$ ipython --no-banner

In [1]: import numpy as np

In [2]: np.set_printoptions(suppress=True, linewidth=160)

In [3]: tidy = lambda a: np.round(a, 4) + 0

In [4]: rng = np.random.default_rng(47)

In [5]: W0 = rng.normal(size=(15, 5)) + 5 * np.array([2, -1, -1, 1, 0])

In [6]: tidy(W0)
Out[6]: 
array([[ 9.3336, -4.9025, -6.8996,  3.0599, -1.4105],
       [ 9.1994, -5.7341, -5.4568,  4.8091, -0.875 ],
       [10.0046, -4.4071, -4.7278,  5.8811,  1.8305],
       [ 9.3705, -3.3975, -6.0598,  4.9378,  1.0091],
       [11.3655, -4.3107, -4.2895,  6.3264,  0.0964],
       [10.695 , -5.6911, -6.5508,  2.8532,  1.5178],
       [10.6606, -5.5316, -5.6483,  4.4184, -1.2175],
       [ 9.1006, -5.4626, -3.9748,  5.2965, -1.5847],
       [11.133 , -4.1507, -4.8554,  5.0359,  0.4705],
       [10.1362, -5.7631, -3.161 ,  5.8864,  0.3842],
       [ 9.1783, -6.1126, -4.0782,  5.3029,  0.5157],
       [ 8.9632, -4.9587, -6.2179,  4.5748, -0.0552],
       [11.3714, -5.7375, -6.1243,  5.5544,  0.7335],
       [ 8.4967, -4.4128, -3.8946,  4.6736,  0.1798],
       [10.8309, -4.3141, -5.0982,  4.7211,  0.2564]])

In [7]: Q, R = np.linalg.qr(W0)

In [8]: np.allclose(R.T @ R, W0.T @ W0)
Out[8]: True

In [9]: tidy(np.abs(np.diag(R)))
Out[9]: array([38.8555,  3.5316,  4.3458,  2.966 ,  3.523 ])

In [10]: tidy(np.trace(Q @ Q.T))
Out[10]: np.float64(5.0)

In [11]: tidy(abs(R[0, 0])), tidy(np.linalg.norm(W0[:, 0]))
Out[11]: (np.float64(38.8555), np.float64(38.8555))

In [12]: Q.shape, R.shape
Out[12]: ((15, 5), (5, 5))

In [13]: tidy(R)
Out[13]: 
array([[-38.8555,  19.2409,  19.8451, -18.9174,  -0.579 ],
       [  0.    ,   3.5316,   0.5322,  -0.2695,   1.3484],
       [  0.    ,   0.    ,  -4.3458,  -2.1226,  -0.3617],
       [  0.    ,   0.    ,   0.    ,  -2.966 ,  -0.0916],
       [  0.    ,   0.    ,   0.    ,   0.    ,   3.523 ]])

In [14]: tidy(Q.T @ Q)
Out[14]: 
array([[1., 0., 0., 0., 0.],
       [0., 1., 0., 0., 0.],
       [0., 0., 1., 0., 0.],
       [0., 0., 0., 1., 0.],
       [0., 0., 0., 0., 1.]])

In [15]: np.linalg.matrix_rank(R - R[0, 0] * np.eye(5))
Out[15]: np.int64(4)

In [16]: [int(np.linalg.matrix_rank(np.linalg.matrix_power(R, p))) for p in range(1, 6)]
Out[16]: [5, 5, 5, 5, 5]

In [17]: W2 = W0[[9, 3]].astype(float)

In [18]: for _ in range(5):
    ...:     z = np.linalg.norm(W0[:, None] - W2, axis=-1).argmin(axis=1)
    ...:     W2 = np.array([W0[z == j].mean(axis=0) for j in range(2)])
    ...: 

In [19]: z
Out[19]: array([1, 0, 1, 1, 0, 1, 0, 0, 1, 0, 0, 1, 1, 0, 1])

In [20]: tidy(W2[1] - W2[0])
Out[20]: array([ 0.4789,  0.6376, -1.4591, -0.6675,  0.9013])

In [21]: tidy(W2)
Out[21]: 
array([[ 9.7339, -5.3325, -4.3576,  5.2448, -0.3573],
       [10.2128, -4.6949, -5.8167,  4.5773,  0.544 ]])

In [22]: np.bincount(z)
Out[22]: array([7, 8])

In [23]: G = np.cov(W0, rowvar=False)

In [24]: G.shape
Out[24]: (5, 5)

In [25]: D = np.linalg.norm(W0[:, None] - W0[None], axis=-1)

In [26]: D[14].round(6).argsort(kind="stable")[:4]
Out[26]: array([14,  8,  4,  6])

In [27]: (D + 1e9 * np.eye(15)).round(6).argmin(axis=1)
Out[27]: array([11, 11,  8, 11,  8, 12,  1,  1, 14, 10,  9,  1, 14, 10,  8])

In [28]: np.unravel_index(D.round(6).argmax(), D.shape)
Out[28]: (np.int64(0), np.int64(9))

In [29]: feats = np.loadtxt("out13.csv", delimiter=",")

In [30]: feats
Out[30]: 
array([[ 0.9   ,  1.7   , -2.2   ,  0.1   ,  0.2   , -0.1   , -0.7   , -0.7   ,  0.6   ],
       [-0.7   , -1.3   ,  1.5   , -1.8   , -0.2   , -0.9   ,  0.    , -1.8   ,  1.5   ],
       [-0.3   , -0.1   , -0.5   , -0.5   ,  0.1   , -0.7   ,  0.9   ,  0.1   , -2.1   ],
       [ 1.4   ,  0.2   ,  1.5   , -0.2   , -1.4   ,  0.1   ,  0.2   , -0.8   , -0.8   ],
       [ 0.9317,  1.7908, -2.2332,  0.1804,  0.1519, -0.1212, -0.6829, -0.7282,  0.6668],
       [ 0.4   , -0.4   ,  0.4   ,  1.3   , -0.1   , -0.4   , -1.1   , -0.9   , -0.1   ],
       [-1.3   , -0.4   ,  0.3   , -0.2   ,  0.9   , -1.7   ,  0.6   ,  0.7   ,  1.5   ],
       [ 0.5   ,  1.    ,  2.2   ,  2.4   , -0.3   ,  0.9   , -1.3   , -0.2   ,  0.2   ],
       [ 1.    ,  0.6   , -0.3   , -0.2   ,  0.3   ,  0.6   , -0.7   , -0.3   ,  0.6   ]])

In [31]: z = rng.permutation(9)

In [32]: M2 = feats[:, z] * rng.choice([-1, 1], 9)

In [33]: M2
Out[33]: 
array([[-0.1   ,  0.2   ,  2.2   , -0.7   , -0.1   , -0.6   , -0.7   , -1.7   , -0.9   ],
       [-0.9   , -0.2   , -1.5   ,  0.    ,  1.8   , -1.5   , -1.8   ,  1.3   ,  0.7   ],
       [-0.7   ,  0.1   ,  0.5   ,  0.9   ,  0.5   ,  2.1   ,  0.1   ,  0.1   ,  0.3   ],
       [ 0.1   , -1.4   , -1.5   ,  0.2   ,  0.2   ,  0.8   , -0.8   , -0.2   , -1.4   ],
       [-0.1212,  0.1519,  2.2332, -0.6829, -0.1804, -0.6668, -0.7282, -1.7908, -0.9317],
       [-0.4   , -0.1   , -0.4   , -1.1   , -1.3   ,  0.1   , -0.9   ,  0.4   , -0.4   ],
       [-1.7   ,  0.9   , -0.3   ,  0.6   ,  0.2   , -1.5   ,  0.7   ,  0.4   ,  1.3   ],
       [ 0.9   , -0.3   , -2.2   , -1.3   , -2.4   , -0.2   , -0.2   , -1.    , -0.5   ],
       [ 0.6   ,  0.3   ,  0.3   , -0.7   ,  0.2   , -0.6   , -0.3   , -0.6   , -1.    ]])

In [34]: Uu, _, Vt = np.linalg.svd(feats.T @ M2)

In [35]: tidy(Uu @ Vt)
Out[35]: 
array([[ 0.,  0.,  0.,  0.,  0.,  0.,  0.,  0., -1.],
       [ 0.,  0.,  0.,  0.,  0.,  0.,  0., -1.,  0.],
       [ 0.,  0., -1.,  0.,  0.,  0.,  0.,  0.,  0.],
       [ 0.,  0.,  0.,  0., -1.,  0.,  0.,  0.,  0.],
       [ 0.,  1.,  0.,  0.,  0.,  0.,  0.,  0.,  0.],
       [ 1.,  0.,  0.,  0.,  0.,  0.,  0.,  0.,  0.],
       [ 0.,  0.,  0.,  1.,  0.,  0.,  0.,  0.,  0.],
       [ 0.,  0.,  0.,  0.,  0.,  0.,  1.,  0.,  0.],
       [ 0.,  0.,  0.,  0.,  0., -1.,  0.,  0.,  0.]])

In [36]: z
Out[36]: array([5, 4, 2, 6, 3, 8, 7, 1, 0])

In [37]: tidy(np.linalg.lstsq(feats, M2)[0])
Out[37]: 
array([[ 0.,  0.,  0.,  0.,  0.,  0.,  0.,  0., -1.],
       [ 0.,  0.,  0.,  0.,  0.,  0.,  0., -1.,  0.],
       [ 0.,  0., -1.,  0.,  0.,  0.,  0.,  0.,  0.],
       [ 0.,  0.,  0.,  0., -1.,  0.,  0.,  0.,  0.],
       [ 0.,  1.,  0.,  0.,  0.,  0.,  0.,  0.,  0.],
       [ 1.,  0.,  0.,  0.,  0.,  0.,  0.,  0.,  0.],
       [ 0.,  0.,  0.,  1.,  0.,  0.,  0.,  0.,  0.],
       [ 0.,  0.,  0.,  0.,  0.,  0.,  1.,  0.,  0.],
       [ 0.,  0.,  0.,  0.,  0., -1.,  0.,  0.,  0.]])
